$ ipython --no-banner

In [1]: import numpy as np

In [2]: np.set_printoptions(suppress=True, linewidth=120)

In [3]: arr = np.load("dump.npy")

In [4]: arr
Out[4]: 
array([[ 1, -1,  1, -1],
       [ 1,  0,  0,  0],
       [ 1,  1,  1,  1]])

In [5]: U, sig = np.linalg.svd(arr)
Traceback (most recent call last):
  Cell In[5], line 1
    U, sig = np.linalg.svd(arr)
ValueError: too many values to unpack (expected 2)


In [6]: U, sig, Vt = np.linalg.svd(arr, full_matrices=False)

In [7]: np.round(np.cumsum(sig ** 2) / np.sum(sig ** 2), 1)
Out[7]: array([0.5, 1. , 1. ])

In [8]: U.shape, sig.shape, Vt.shape
Out[8]: ((3, 3), (3,), (3, 4))

In [9]: (sig > 1e-8).sum()
Out[9]: np.int64(3)

In [10]: A2 = np.array([[9, 4, -3], [7, -6, 1], [2, -7, 9]])

In [11]: A2[-1] = A2[0]

In [12]: K = A2 + 0.1 * np.eye(3)

In [13]: K
Out[13]: 
array([[ 9.1,  4. , -3. ],
       [ 7. , -5.9,  1. ],
       [ 9. ,  4. , -2.9]])

In [14]: w1 = np.array([[2, 2], [3, 1], [5, 1]])

In [15]: beta = np.array([2, 4])

In [16]: hid = np.maximum(K @ w1 + beta, 0)

In [17]: (hid > 0).mean(axis=0)
Out[17]: array([1., 1.])

In [18]: hid.round(1)
Out[18]: 
array([[17.2, 23.2],
       [ 3.3, 13.1],
       [17.5, 23.1]])

In [19]: W2 = np.array([[1, -2], [0, 1]])

In [20]: np.round(hid @ W2, 1)
Out[20]: 
array([[ 17.2, -11.2],
       [  3.3,   6.5],
       [ 17.5, -11.9]])

In [21]: w1 @ W2
Out[21]: 
array([[ 2, -2],
       [ 3, -5],
       [ 5, -9]])

In [22]: (hid @ W2).round(6).argmax(axis=1)
Out[22]: array([0, 1, 0])
